>>> import numpy as np
>>> np.set_printoptions(suppress=True, linewidth=120)
>>> rng = np.random.default_rng(7106)
>>> data = rng.normal(size=(27, 3))
>>> data = 20 * data / np.linalg.norm(data, axis=1, keepdims=True)
>>> data.round(2)
array([[-12.54,  -9.18, -12.59],
       [ -3.31,   8.38, -17.85],
       [-15.09,  -1.43, -13.05],
       [ -3.42, -19.7 ,  -0.26],
       [-14.93,   3.8 , -12.75],
       [-13.71,  -8.44, -11.87],
       [-15.45,   6.4 ,  10.96],
       [ 16.66,  11.06,  -0.25],
       [ -3.49, -18.49,  -6.77],
       [  3.37,   0.3 ,  19.71],
       [ -0.55,  15.16,  13.03],
       [ -4.43, -15.94, -11.24],
       [ 15.66,   3.86,  11.82],
       [ -8.17,  14.88,  10.58],
       [-12.5 ,  -9.32,  12.53],
       [-11.03,   7.02,  15.13],
       [ -0.87, -17.26,  10.07],
       [ -5.67,  -9.81,  16.48],
       [  3.61,   4.5 ,  19.15],
       [-18.02,   3.84,   7.79],
       [ 15.35,   9.94,  -8.11],
       [ 17.21,  -1.89,  10.01],
       [ -2.12,  15.51, -12.45],
       [-10.39, -12.28, -11.88],
       [  5.4 , -19.26,  -0.25],
       [-12.18,   7.79,  13.82],
       [ 18.94,  -4.99,  -4.07]])
>>> proj = data @ np.linalg.solve(data.T @ data, data.T)
>>> np.round(proj @ data[:, 2], 2)
array([-12.59, -17.85, -13.05,  -0.26, -12.75, -11.87,  10.96,  -0.25,  -6.77,  19.71,  13.03, -11.24,  11.82,  10.58,
        12.53,  15.13,  10.07,  16.48,  19.15,   7.79,  -8.11,  10.01, -12.45, -11.88,  -0.25,  13.82,  -4.07])
>>> np.allclose(proj @ proj, proj)
True
>>> blk = np.stack([data, -2 * data, data[::-1]])
>>> blk.shape
(3, 27, 3)
>>> np.linalg.matrix_rank(blk.reshape(3, -1))
np.int64(2)
>>> x = np.array([0, 0, 1])
>>> rhs = data @ x
>>> np.round(np.linalg.pinv(data) @ data, 2) + 0
array([[1., 0., 0.],
       [0., 1., 0.],
       [0., 0., 1.]])
>>> rhs = rhs + 0.02 * rng.normal(size=27)
>>> rhs.round(2)
array([-12.6 , -17.86, -13.03,  -0.26, -12.78, -11.86,  10.98,  -0.23,  -6.78,  19.72,  13.03, -11.23,  11.85,  10.58,
        12.49,  15.13,  10.05,  16.5 ,  19.13,   7.79,  -8.11,  10.01, -12.47, -11.88,  -0.21,  13.84,  -4.06])
>>> b, *_ = np.linalg.lstsq(data, rhs)
>>> round(float(np.linalg.norm(rhs - data @ b)), 2)
0.09
>>> b.round()
array([ 0., -0.,  1.])
>>> [round(float(np.linalg.norm(np.linalg.solve(data.T @ data + lam * np.eye(3), data.T @ rhs))), 2) for lam in (0, 1, 10, 100)]
[1.0, 1.0, 1.0, 0.97]
>>> cov = np.cov(data, rowvar=False)
>>> cov.round(2)
array([[128.03,  10.43,  15.63],
       [ 10.43, 127.86,  24.58],
       [ 15.63,  24.58, 147.14]])
>>> np.round(data.std(axis=0), 2)
array([11.1, 11.1, 11.9])
>>> np.argwhere(np.triu(np.abs(np.corrcoef(data.T)) > 0.8, 1))
array([], shape=(0, 2), dtype=int64)
>>> E = np.array([[0.0, 0.0, -2.0], [0.0, 0.0, -1.0], [-2.0, -1.0, 0.0]])
>>> # symmetric
>>> out = np.array([[-3, -2], [-2, 0]])
>>> basis = np.kron(out, E)
>>> basis
array([[-0., -0.,  6., -0., -0.,  4.],
       [-0., -0.,  3., -0., -0.,  2.],
       [ 6.,  3., -0.,  4.,  2., -0.],
       [-0., -0.,  4.,  0.,  0., -0.],
       [-0., -0.,  2.,  0.,  0., -0.],
       [ 4.,  2., -0., -0., -0.,  0.]])
>>> basis.shape
(6, 6)
>>> np.linalg.matrix_rank(basis)
np.int64(4)
>>> round(np.linalg.norm(basis, 2), 2), round(float(np.linalg.norm(out, 2) * np.linalg.norm(E, 2)), 2)
(np.float64(8.94), 8.94)
>>> Uu, sig, Vt = np.linalg.svd(E)
>>> V = Vt[:(sig > 1e-8).sum()]
>>> x = E[1] + 5 * E[2] + rng.integers(2) * np.eye(3)[1]
>>> x
array([-10.,  -4.,  -1.])
>>> np.round(V.T @ V, 2)
array([[0.8, 0.4, 0. ],
       [0.4, 0.2, 0. ],
       [0. , 0. , 1. ]])
>>> np.allclose(V.T @ V @ x, x)
False
>>> np.linalg.matrix_rank(np.vstack([E, x]))
np.int64(3)
